>>> import numpy as np
>>> np.set_printoptions(precision=2, suppress=True, linewidth=160, sign=" ")
>>> def rd(a):
...     return np.round(a, 2) + 0
... 
>>> mat = np.load("run14.npy")
>>> print(mat)
[[ 22 -18  11  -8  -2   0  -6]
 [-18  21 -13   5  -4   2  10]
 [ 11 -13  14  -8  -2   4 -15]
 [ -8   5  -8  12   5  -9   7]
 [ -2  -4  -2   5   9  -5   3]
 [  0   2   4  -9  -5   9  -5]
 [ -6  10 -15   7   3  -5  19]]
>>> def softmax(z):
...     e = np.exp(z - z.max(axis=-1, keepdims=True))
...     return e / e.sum(axis=-1, keepdims=True)
... 
>>> print(rd(softmax(10 * mat[1])))
[ 0.  1.  0.  0.  0.  0.  0.]
>>> scores = mat @ mat.T / np.sqrt(7)
>>> print(rd(softmax(scores)))
[[ 1.    0.    0.    0.    0.    0.    0.  ]
 [ 0.    1.    0.    0.    0.    0.    0.  ]
 [ 0.07  0.    0.93  0.    0.    0.    0.  ]
 [ 0.    0.    0.    0.    0.    0.    1.  ]
 [ 0.    0.    0.    1.    0.    0.    0.  ]
 [ 0.    0.    0.03  0.    0.    0.97  0.  ]
 [ 0.    0.    0.    0.    0.    0.    1.  ]]
>>> print(softmax(scores)[1] @ mat)
[-18.  21. -13.   5.  -4.   2.  10.]
>>> print(rd(softmax(scores + np.triu(np.full(scores.shape, -np.inf), 1))))
[[ 1.    0.    0.    0.    0.    0.    0.  ]
 [ 0.    1.    0.    0.    0.    0.    0.  ]
 [ 0.07  0.    0.93  0.    0.    0.    0.  ]
 [ 0.    0.07  0.    0.93  0.    0.    0.  ]
 [ 0.    0.    0.    1.    0.    0.    0.  ]
 [ 0.    0.    0.03  0.    0.    0.97  0.  ]
 [ 0.    0.    0.    0.    0.    0.    1.  ]]
>>> data = np.load("dump.npy")
>>> print(data)
[[ 0.  0.  1.  0.  1.  3.  3.]
 [ 0.  0.  0.  0.  0.  0.  0.]
 [ 1.  0.  0.  0.  0.  0.  0.]
 [ 0.  0.  0.  0.  0.  0.  0.]
 [ 1.  0.  0.  0.  0.  0.  0.]
 [ 3.  0.  0.  0.  0.  0.  0.]
 [ 3.  0.  0.  0.  0.  0.  0.]]
>>> print(np.all(np.linalg.eigvalsh(data) > 0))
False
>>> print(rd(np.linalg.eigvalsh(data).min()))
-4.47
>>> print(rd(np.linalg.norm(data) ** 2 / np.linalg.norm(data, 2) ** 2))
2.0
>>> print(rd(np.linalg.norm(data, 2)))
4.47
>>> print(rd(np.linalg.norm(data[0], 1)), rd(np.linalg.norm(data[0], np.inf)))
8.0 3.0
>>> Uu, sig, Vt = np.linalg.svd(data)
>>> vecs = Vt[:(sig > 1e-8).sum()]
>>> rng = np.random.default_rng(671)
>>> x0 = data[4] + 3 * data[0] + rng.integers(2) * np.eye(7)[0]
>>> print(x0)
[ 1.  0.  3.  0.  3.  9.  9.]
>>> print(rd(vecs.T @ vecs))
[[ 1.    0.    0.    0.    0.    0.    0.  ]
 [ 0.    0.    0.    0.    0.    0.    0.  ]
 [ 0.    0.    0.05  0.    0.05  0.15  0.15]
 [ 0.    0.    0.    0.    0.    0.    0.  ]
 [ 0.    0.    0.05  0.    0.05  0.15  0.15]
 [ 0.    0.    0.15  0.    0.15  0.45  0.45]
 [ 0.    0.    0.15  0.    0.15  0.45  0.45]]
>>> print(rd(np.linalg.norm(x0 - vecs.T @ vecs @ x0)))
0.0
>>> print(np.allclose(vecs.T @ vecs @ x0, x0))
True
>>> print(np.linalg.matrix_rank(np.vstack([data, x0])))
2
>>> print(rd(np.diag(vecs.T @ vecs)))
[ 1.    0.    0.05  0.    0.05  0.45  0.45]
>>> labels = rng.permutation(7)
>>> print(labels)
[ 6  4  1  2  3  5  0]
>>> other = data[labels][:, labels]
>>> print(np.trace(other))
0.0
>>> print(other)
[[ 0.  0.  0.  0.  0.  0.  3.]
 [ 0.  0.  0.  0.  0.  0.  1.]
 [ 0.  0.  0.  0.  0.  0.  0.]
 [ 0.  0.  0.  0.  0.  0.  1.]
 [ 0.  0.  0.  0.  0.  0.  0.]
 [ 0.  0.  0.  0.  0.  0.  3.]
 [ 3.  1.  0.  1.  0.  3.  0.]]
>>> E = np.array([[-1, 0, 1, 2, 3, 4, 5, 6, 7],
...     [8, 9, 10, 11, 12, 13, 14, 15, 16],
...     [17, 18, 19, 20, 21, 22, 23, 24, 25],
...     [26, 27, 28, 29, 30, 31, 32, 33, 34],
...     [35, 36, 37, 38, 39, 40, 41, 42, 43],
...     [44, 45, 46, 47, 48, 49, 50, 51, 52]])
>>> print(E)
[[-1  0  1  2  3  4  5  6  7]
 [ 8  9 10 11 12 13 14 15 16]
 [17 18 19 20 21 22 23 24 25]
 [26 27 28 29 30 31 32 33 34]
 [35 36 37 38 39 40 41 42 43]
 [44 45 46 47 48 49 50 51 52]]
>>> print(rd(softmax(E[0] + -3)))
[ 0.    0.    0.    0.    0.01  0.03  0.09  0.23  0.63]
>>> print(rd(softmax(10 * E[0])))
[ 0.  0.  0.  0.  0.  0.  0.  0.  1.]
>>> print(rd(softmax(E[0])))
[ 0.    0.    0.    0.    0.01  0.03  0.09  0.23  0.63]
>>> print(softmax(E).sum(axis=1))
[ 1.  1.  1.  1.  1.  1.]
>>> scores = E @ E.T / np.sqrt(9)
>>> print(softmax(scores)[0] @ E)
[ 44.  45.  46.  47.  48.  49.  50.  51.  52.]
>>> W = np.array([[0, 0],
...     [1, 1],
...     [3, 1],
...     [3, 2],
...     [0, 2],
...     [3, 1],
...     [0, 3],
...     [1, 3],
...     [3, 3]])
>>> beta = np.array([3, -1])
>>> hid = np.maximum(E @ W + beta, 0)
>>> print(np.linalg.matrix_rank(hid))
2
>>> print(hid)
[[  51   68]
 [ 177  212]
 [ 303  356]
 [ 429  500]
 [ 555  644]
 [ 681  788]]
>>> C = np.array([[5, 7], [9, 0]])
>>> print(W @ C)
[[  0   0]
 [ 14   7]
 [ 24  21]
 [ 33  21]
 [ 18   0]
 [ 24  21]
 [ 27   0]
 [ 32   7]
 [ 42  21]]
>>> print((hid @ C).round(6).argmax(axis=1))
[ 0  0  0  0  0  0]
>>> other = np.array([[-2, 4],
...     [-5, 2],
...     [-3, -1],
...     [-4, 5],
...     [-1, 2],
...     [3, 3],
...     [-3, 3],
...     [4, 4],
...     [0, 1]])
>>> print(np.linalg.matrix_rank(E @ other))
2
>>> print(E @ other)
[[   9   69]
 [ -90  276]
 [-189  483]
 [-288  690]
 [-387  897]
 [-486 1104]]
>>> print(np.einsum("ij->j", E))
[ 129  135  141  147  153  159  165  171  177]
>>> print(np.einsum("ij,ij->i", E, E))
[   141   1356   4029   8160  13749  20796]
>>> Uu, sig, Vt = np.linalg.svd(E)
>>> vecs = Vt[:(sig > 1e-8).sum()]
>>> x0 = E[3] + 4 * E[5] + rng.integers(2) * np.eye(9)[1]
>>> print(x0)
[ 202.  208.  212.  217.  222.  227.  232.  237.  242.]
>>> print(np.allclose(vecs.T @ vecs @ x0, x0))
False
>>> print(rd(np.linalg.norm(x0 - vecs.T @ vecs @ x0)))
0.86
>>> print(np.linalg.cond(E) > 100)
True
>>> print(np.argsort(-np.linalg.norm(E, axis=0).round(6), kind="stable")[:3])
[ 8  7  6]
>>> M = np.loadtxt("test18.csv", delimiter=",")
>>> print(M)
[[  1.  -4.  16. -64.]
 [  1.  -3.   9. -27.]
 [  1.  -2.   4.  -8.]
 [  1.  -1.   1.  -1.]
 [  1.   0.   0.   0.]
 [  1.   1.   1.   1.]]
>>> r0 = np.array([3, 0, 0])
>>> print(np.convolve(M[2], r0))
[  3.  -6.  12. -24.   0.   0.]
>>> print(np.array([np.convolve(row, r0, "same") for row in M]))
[[ -12.   48. -192.    0.]
 [  -9.   27.  -81.    0.]
 [  -6.   12.  -24.    0.]
 [  -3.    3.   -3.    0.]
 [   0.    0.    0.    0.]
 [   3.    3.    3.    0.]]
